$ ipython --no-banner

In [1]: import numpy as np

In [2]: from numpy import linalg as LA

In [3]: np.set_printoptions(suppress=True, linewidth=100)

In [4]: W0 = np.load("block17.npy")

In [5]: W0.round(2)
Out[5]: 
array([[-6.99, -4.09, -4.31, -3.69,  0.92, -5.44, -4.12,  1.31, -5.44, -3.91,  0.16, -5.25, -3.48],
       [-5.67, -3.36, -3.43, -3.24,  0.99, -4.48, -3.37,  1.12, -4.48, -3.3 ,  0.06, -4.42, -3.17],
       [-4.24, -2.58, -2.52, -2.72,  0.98, -3.44, -2.59,  0.85, -3.44, -2.65, -0.07, -3.51, -2.78],
       [-2.69, -1.74, -1.6 , -2.08,  0.83, -2.29, -1.79,  0.5 , -2.29, -1.93, -0.24, -2.48, -2.22],
       [-2.54, -1.66, -1.51, -2.  ,  0.8 , -2.17, -1.71,  0.46, -2.17, -1.86, -0.26, -2.37, -2.15],
       [-1.69, -1.18, -1.04, -1.56,  0.6 , -1.5 , -1.29,  0.22, -1.5 , -1.43, -0.35, -1.75, -1.7 ],
       [-1.19, -0.89, -0.78, -1.25,  0.43, -1.1 , -1.02,  0.07, -1.1 , -1.14, -0.38, -1.34, -1.36],
       [-0.81, -0.65, -0.57, -0.95,  0.27, -0.77, -0.8 , -0.03, -0.77, -0.87, -0.37, -0.99, -1.03],
       [-0.79, -0.64, -0.56, -0.93,  0.26, -0.75, -0.78, -0.04, -0.75, -0.86, -0.37, -0.97, -1.01],
       [-0.77, -0.62, -0.55, -0.92,  0.25, -0.73, -0.77, -0.04, -0.73, -0.84, -0.37, -0.95, -0.99],
       [ 0.34,  0.36,  0.4 ,  0.52,  0.09,  0.34,  0.59,  0.25,  0.34,  0.56,  0.41,  0.53,  0.49],
       [ 0.93,  1.02,  1.23,  1.35,  0.55,  0.88,  1.75,  0.88,  0.88,  1.55,  1.26,  1.41,  1.15],
       [ 1.61,  1.75,  2.23,  2.14,  1.26,  1.45,  3.09,  1.64,  1.45,  2.61,  2.19,  2.3 ,  1.66],
       [ 2.44,  2.58,  3.42,  2.94,  2.16,  2.09,  4.61,  2.52,  2.09,  3.77,  3.22,  3.28,  2.1 ],
       [ 2.8 ,  2.94,  3.94,  3.26,  2.57,  2.37,  5.26,  2.89,  2.37,  4.26,  3.65,  3.69,  2.26],
       [ 3.01,  3.14,  4.24,  3.45,  2.81,  2.53,  5.64,  3.11,  2.53,  4.54,  3.89,  3.93,  2.35],
       [ 5.76,  5.69,  8.03,  5.54,  5.83,  4.55, 10.23,  5.68,  4.55,  7.89,  6.75,  6.75,  3.2 ],
       [ 7.89,  7.56, 10.86,  6.96,  8.1 ,  6.07, 13.57,  7.5 ,  6.07, 10.27,  8.72,  8.78,  3.66],
       [ 8.28,  7.9 , 11.38,  7.22,  8.51,  6.35, 14.18,  7.83,  6.35, 10.7 ,  9.07,  9.15,  3.74],
       [11.84, 10.92, 15.98,  9.38, 12.19,  8.85, 19.5 , 10.65,  8.85, 14.44, 12.09, 12.36,  4.32],
       [14.29, 12.97, 19.1 , 10.79, 14.68, 10.56, 23.06, 12.5 , 10.56, 16.92, 14.05, 14.52,  4.65],
       [15.79, 14.2 , 20.98, 11.62, 16.17, 11.6 , 25.19, 13.59, 11.6 , 18.41, 15.21, 15.81,  4.84],
       [19.11, 16.9 , 25.12, 13.42, 19.45, 13.9 , 29.86, 15.97, 13.9 , 21.64, 17.7 , 18.64,  5.2 ],
       [20.87, 18.33, 27.3 , 14.36, 21.17, 15.11, 32.31, 17.2 , 15.11, 23.33, 18.99, 20.12,  5.38],
       [20.97, 18.4 , 27.42, 14.4 , 21.26, 15.18, 32.44, 17.26, 15.18, 23.42, 19.06, 20.2 ,  5.39]])

In [6]: # null space of dimension 10

In [7]: r = LA.matrix_rank(W0)

In [8]: r
Out[8]: np.int64(3)

In [9]: N = LA.svd(W0)[2][r:].T

In [10]: [int(LA.matrix_rank(W0[:, :j + 1])) for j in range(13)]
Out[10]: [1, 2, 3, 3, 3, 3, 3, 3, 3, 3, 3, 3, 3]

In [11]: [int(LA.matrix_rank(W0[:i])) for i in range(1, len(W0) + 1)]
Out[11]: [1, 2, 3, 3, 3, 3, 3, 3, 3, 3, 3, 3, 3, 3, 3, 3, 3, 3, 3, 3, 3, 3, 3, 3, 3]

In [12]: [int(LA.matrix_rank(np.delete(W0, i, axis=0))) for i in range(25)]
Out[12]: [3, 3, 3, 3, 3, 3, 3, 3, 3, 3, 3, 3, 3, 3, 3, 3, 3, 3, 3, 3, 3, 3, 3, 3, 3]
